$ ipython --no-banner

In [1]: import numpy as np

In [2]: np.set_printoptions(precision=3, suppress=True, linewidth=120)

In [3]: rd = lambda a: np.round(a, 3) + 0

In [4]: data = np.array([[-3, -9, -4], [3, 9, 4], [3, 9, 4], [3, 9, 4], [3, 9, 4], [3, 9, 4]])

In [5]: A2 = data / np.linalg.norm(data, axis=1, keepdims=True)

In [6]: gram = A2 @ A2.T

In [7]: np.argwhere(np.triu(np.abs(gram) > 0.95, 1))
Out[7]: 
array([[0, 1],
       [0, 2],
       [0, 3],
       [0, 4],
       [0, 5],
       [1, 2],
       [1, 3],
       [1, 4],
       [1, 5],
       [2, 3],
       [2, 4],
       [2, 5],
       [3, 4],
       [3, 5],
       [4, 5]])

In [8]: rd(gram[5])
Out[8]: array([-1.,  1.,  1.,  1.,  1.,  1.])

In [9]: (np.abs(gram) > 0.9).astype(int)
Out[9]: 
array([[1, 1, 1, 1, 1, 1],
       [1, 1, 1, 1, 1, 1],
       [1, 1, 1, 1, 1, 1],
       [1, 1, 1, 1, 1, 1],
       [1, 1, 1, 1, 1, 1],
       [1, 1, 1, 1, 1, 1]])

In [10]: left, sig, Vh = np.linalg.svd(data)

In [11]: vecs = Vh[:(sig > 1e-8).sum()]

In [12]: rng = np.random.default_rng(88238)

In [13]: vec = data[2] + -3 * data[0] + rng.integers(2) * np.eye(3)[0]

In [14]: vec
Out[14]: array([13., 36., 16.])

In [15]: np.allclose(vecs.T @ vecs @ vec, vec)
Out[15]: False

In [16]: W1 = np.array([[3, 8, 5], [6, 0, 3], [5, 4, 3]])

In [17]: c = np.array([3, 4, 8])

In [18]: hid = np.maximum(data @ W1 + c, 0)

In [19]: hid
Out[19]: 
array([[ 0,  0,  0],
       [86, 44, 62],
       [86, 44, 62],
       [86, 44, 62],
       [86, 44, 62],
       [86, 44, 62]])

In [20]: np.linalg.matrix_rank(hid)
Out[20]: np.int64(1)

In [21]: basis = np.array([[-3, -1, -3], [2, 0, 2], [3, -2, -2]])

In [22]: (hid @ basis).round(6).argmax(axis=1)
Out[22]: array([0, 0, 0, 0, 0, 0])

In [23]: E = np.loadtxt("data.csv", delimiter=",")

In [24]: E
Out[24]: 
array([[  0.352,   5.582,  -9.318,  -2.333,  -1.421],
       [ -3.342,   3.267, -22.6  ,  -9.701,  14.68 ],
       [  1.344,   8.186,   1.081,   2.525, -10.646],
       [  1.634,  13.826,  -7.962,   0.585,   3.474],
       [  4.342,  -3.922, -14.889, -10.106,  -1.332],
       [-13.365,  -3.022,  -6.199,  -1.206, -14.559],
       [-15.408,  12.19 ,  -4.741,  -0.574,  -4.705],
       [-11.06 ,   0.105,  -3.665,  17.742,  -1.381],
       [ -6.596,   9.121,  -4.4  ,   1.275,  -3.056],
       [ -6.767, -12.499,  -1.762, -10.999,  -1.335],
       [ -2.624,   0.54 ,   7.332,  -3.279, -12.594],
       [  1.095, -10.105, -18.397,  14.871,  -9.886],
       [  8.149,  11.834,  -3.675, -19.597,   2.404],
       [-22.061,   6.1  , -14.448,  11.169,   5.381],
       [  4.571,   2.094,  -0.592,  -7.509,   1.402],
       [ -6.851,  13.557, -12.889,   2.806,   3.876],
       [  8.254,  12.746, -20.049,  -1.413,  22.121],
       [ -2.826,  12.609,  11.313,  -4.724,  -0.373],
       [ -1.719,   0.446,   8.778,  -6.141,  -7.462]])

In [25]: Ac = E - E.mean(axis=0)

In [26]: left, sig, Vh = np.linalg.svd(Ac, full_matrices=False)

In [27]: rd(Ac.mean(axis=0))
Out[27]: array([0., 0., 0., 0., 0.])

In [28]: rd(sig ** 2 / (sig ** 2).sum())
Out[28]: array([0.371, 0.307, 0.179, 0.095, 0.048])

In [29]: rd(np.abs(Vh[-1]))
Out[29]: array([0.029, 0.451, 0.522, 0.265, 0.673])

In [30]: rd((sig ** 2).sum() ** 2 / (sig ** 4).sum())
Out[30]: np.float64(3.634)

In [31]: (np.sign(left[:, 0]) == np.sign(left[0, 0])).astype(int)
Out[31]: array([1, 1, 0, 1, 1, 0, 0, 0, 0, 0, 0, 0, 1, 1, 1, 1, 1, 0, 0])

In [32]: np.abs(left[:, 0]).argmax()
Out[32]: np.int64(16)

In [33]: np.linalg.matrix_rank(Ac)
Out[33]: np.int64(5)

In [34]: np.searchsorted(np.cumsum(sig ** 2) / (sig ** 2).sum(), 0.9) + 1
Out[34]: np.int64(4)

In [35]: rd(Vh[0] * np.sign(Vh[0, np.abs(Vh[0]).argmax()]))
Out[35]: array([ 0.245,  0.264, -0.608, -0.143,  0.693])
